>>> import numpy as np
>>> np.set_printoptions(precision=3, suppress=True, linewidth=100, legacy="1.25")
>>> E = np.load("data.npy")
>>> print(E)
[[ 0.  0. -1.  0. -1. -1. -1.]
 [ 0.  0.  0. -1.  0.  0.  0.]
 [-1.  0.  0.  0. -1. -1. -1.]
 [ 0. -1.  0.  0.  0.  0.  0.]
 [-1.  0. -1.  0.  0. -1. -1.]
 [-1.  0. -1.  0. -1.  0. -1.]
 [-1.  0. -1.  0. -1. -1.  0.]]
>>> x0 = np.array([-2, 3, 0, 1, -2, 4, 5])
>>> rhs = E @ x0
>>> print(rhs)
[-7. -1. -5. -3. -7. -1.  0.]
>>> print(np.linalg.solve(E, rhs + E[:, 6]))
[-2.  3. -0.  1. -2.  4.  6.]
>>> print(np.round(np.linalg.solve(E, 2 * rhs), 3) + 0)
[-4.  6.  0.  2. -4.  8. 10.]
>>> print(np.linalg.solve(E, E[:, 2]))
[-0. -0.  1. -0.  0.  0.  0.]
>>> x0 = np.array([0, 0, 3, 1, 0, -1, -3])
>>> rhs = E @ x0
>>> coef, lr = np.zeros(7), 1 / np.linalg.norm(E, 2) ** 2
>>> for i in range(30):
...     coef -= lr * E.T @ (E @ coef - rhs)
...     if i % 10 == 0: print(i, round(np.linalg.norm(E @ coef - rhs), 3))
... 
0 4.172
10 2.188
20 1.147
>>> print(np.round(np.linalg.cond(E), 3))
4.0
>>> J = np.load("a.npy")
>>> print(J)
[[ 0 -1 -2]
 [ 0  0  4]
 [ 0  0  0]]
>>> rank = np.linalg.matrix_rank(J)
>>> print(rank)
2
>>> null = np.linalg.svd(J)[2][rank:].T
>>> print(np.linalg.matrix_rank(J.T @ J), np.linalg.matrix_rank(J @ J.T))
2 2
>>> print(null @ null.T)
[[1. 0. 0.]
 [0. 0. 0.]
 [0. 0. 0.]]
>>> print(np.allclose(J @ null, 0))
True
>>> print([int(np.linalg.matrix_rank(np.delete(J, i, axis=0))) for i in range(3)])
[1, 1, 2]
>>> print(null.shape)
(3, 1)
>>> print([int(np.linalg.matrix_rank(J[:, :j + 1])) for j in range(3)])
[0, 1, 2]
>>> print([int(np.linalg.matrix_rank(J[:i])) for i in range(1, len(J) + 1)])
[1, 2, 2]
>>> print(J @ null)
[[0.]
 [0.]
 [0.]]
>>> t = np.deg2rad(45)
>>> feats = np.eye(2)
>>> feats[np.ix_([1, 0], [1, 0])] = [[np.cos(t), -np.sin(t)], [np.sin(t), np.cos(t)]]
>>> print(feats)
[[ 0.707  0.707]
 [-0.707  0.707]]
>>> print((feats - feats.T) / 2)
[[ 0.     0.707]
 [-0.707  0.   ]]
>>> print((feats + feats.T) / 2)
[[0.707 0.   ]
 [0.    0.707]]
>>> print(np.sort(np.abs(np.linalg.eigvals(feats))))
[1. 1.]
>>> X = np.load("w.npy")
>>> print(X)
[[7 0 0 0 0 0]
 [0 4 0 0 0 0]
 [0 0 2 0 0 0]
 [0 0 0 1 0 0]
 [0 0 0 0 5 0]
 [0 0 0 0 0 3]]
>>> print(np.linalg.svd(X, compute_uv=False))
[7. 5. 4. 3. 2. 1.]
>>> print(np.linalg.pinv(X))
[[0.143 0.    0.    0.    0.    0.   ]
 [0.    0.25  0.    0.    0.    0.   ]
 [0.    0.    0.5   0.    0.    0.   ]
 [0.    0.    0.    1.    0.    0.   ]
 [0.    0.    0.    0.    0.2   0.   ]
 [0.    0.    0.    0.    0.    0.333]]
>>> print(X[:, 1] @ X[:, 2])
0
>>> A2 = np.linalg.inv(X)
>>> print(round(float(np.linalg.slogdet(X)[0]), 3))
1.0
>>> print(np.round(np.linalg.cond(X), 3))
7.0
>>> print(np.linalg.det(X) * A2)
[[120.   0.   0.   0.   0.   0.]
 [  0. 210.   0.   0.   0.   0.]
 [  0.   0. 420.   0.   0.   0.]
 [  0.   0.   0. 840.   0.   0.]
 [  0.   0.   0.   0. 168.   0.]
 [  0.   0.   0.   0.   0. 280.]]
>>> print((np.abs(A2) > 1e-9).astype(int))
[[1 0 0 0 0 0]
 [0 1 0 0 0 0]
 [0 0 1 0 0 0]
 [0 0 0 1 0 0]
 [0 0 0 0 1 0]
 [0 0 0 0 0 1]]
>>> print(X @ X)
[[49  0  0  0  0  0]
 [ 0 16  0  0  0  0]
 [ 0  0  4  0  0  0]
 [ 0  0  0  1  0  0]
 [ 0  0  0  0 25  0]
 [ 0  0  0  0  0  9]]
>>> x0 = np.ones(6)
>>> for _ in range(5):
...     x0 = X @ x0
...     x0 /= np.linalg.norm(x0)
...     print(round(x0 @ X @ x0, 3))
... 
5.462
6.282
6.661
6.839
6.922
>>> print(x0.round(3) + 0)
[0.981 0.06  0.002 0.    0.182 0.014]
>>> F = np.load("sample1.npy")
>>> print(F)
[[ 1 -3 -3  1]
 [-3  1 -3 -3]
 [-3 -3  1 -3]
 [ 1 -3 -3  1]]
>>> r0 = np.array([4, 4, 1])
>>> print(np.correlate(F[3], F[2], "full"))
[-3 10  3  0 19  6 -3]
>>> print(np.polyval(r0, F[3]))
[ 9 25 25  9]
>>> print(np.cross(F[3, :3], F[2, :3]))
[-12   8 -12]
>>> gram = F.T @ F
>>> print(np.linalg.matrix_rank(gram))
3
>>> print(np.round(np.linalg.svd(F, compute_uv=False) ** 2, 3) + 0)
[40. 40. 16.  0.]
>>> mat = np.loadtxt("layer13.csv", delimiter=",")
>>> print(mat)
[[ -1.17    7.767 -15.661  -9.187   2.936]
 [ -7.86  -13.389  -0.544  12.041  -3.698]
 [  4.484  -1.839  11.38   14.277  -6.572]
 [ -4.58   -6.11   -4.605 -16.476   7.001]
 [-12.535   0.732  15.031   0.382  -4.031]
 [ 17.555   3.344  -2.357  -7.627   4.112]
 [-12.593  -3.749   3.669  14.137  -3.747]
 [-12.99  -12.677   3.557  -0.661   7.581]
 [-17.235   0.211   1.3    -9.076   4.342]
 [ -6.297   5.447 -17.539   4.276  -2.185]
 [ -4.39    2.185 -10.493  15.988  -3.199]
 [  4.842  -1.381  -8.754 -13.055  11.294]
 [ 10.777   3.953 -13.436   8.936   2.8  ]
 [ -7.184  -3.02   -6.479   2.395 -17.075]
 [  3.275  16.428  -2.686  -3.889  -9.852]
 [-17.885   8.636   2.024  -0.479   1.103]
 [-14.513   7.515  -4.655   9.775  -3.96 ]
 [-14.506  -5.8    -7.29   10.085  -1.048]
 [ 19.146  -1.395  -5.462   0.645  -1.113]
 [  5.267  -5.29   17.932  -0.806  -4.699]
 [ -5.892   2.122 -16.18    7.164  -6.905]
 [ -4.062  -3.233 -19.026  -3.21   -0.867]
 [-12.758   7.577   9.845   6.369  -6.506]
 [-15.74    4.044   0.638  -5.514  10.251]]
>>> x0 = np.array([4, 7, 6, 5, 8])
>>> rhs = mat @ x0
>>> print(np.linalg.lstsq(mat, rhs)[0])
[4. 7. 6. 5. 8.]
>>> print(np.linalg.solve(mat.T @ mat, mat.T @ rhs))
[4. 7. 6. 5. 8.]
>>> rng = np.random.default_rng(801)
>>> rhs = rhs + 0.02 * rng.normal(size=24)
>>> print(rhs)
[ -66.738  -97.815   92.191 -115.075   14.824   74.252  -13.872  -62.018  -70.31   -88.349  -10.864
  -17.756   57.249 -213.33    13.665    7.467  -16.216 -100.34    28.346   49.994 -125.24  -176.036
   40.871   23.646]
>>> coef, *_ = np.linalg.lstsq(mat, rhs)
>>> print([round(float(np.linalg.norm(np.linalg.solve(mat.T @ mat + lam * np.eye(5), mat.T @ rhs))), 2) for lam in (0, 1, 10, 100)])
[13.78, 13.76, 13.55, 11.81]
>>> print(round(float(np.linalg.norm(rhs - mat @ coef)), 3))
0.115
>>> print(coef.round())
[4. 7. 6. 5. 8.]
>>> print(np.round(mat.T @ (rhs - mat @ coef), 3) + 0)
[0. 0. 0. 0. 0.]
>>> x0 = np.array([4, -1, 1, -4, 0])
>>> rhs = mat @ x0
>>> coef, lr = np.zeros(5), 1 / np.linalg.norm(mat, 2) ** 2
>>> for i in range(4):
...     coef -= lr * mat.T @ (mat @ coef - rhs)
...     if i % 1 == 0: print(i, round(np.linalg.norm(mat @ coef - rhs), 3))
... 
0 48.718
1 33.381
2 27.659
3 23.641
>>> print(coef)
[ 4.055 -0.586  1.09  -3.469  0.854]
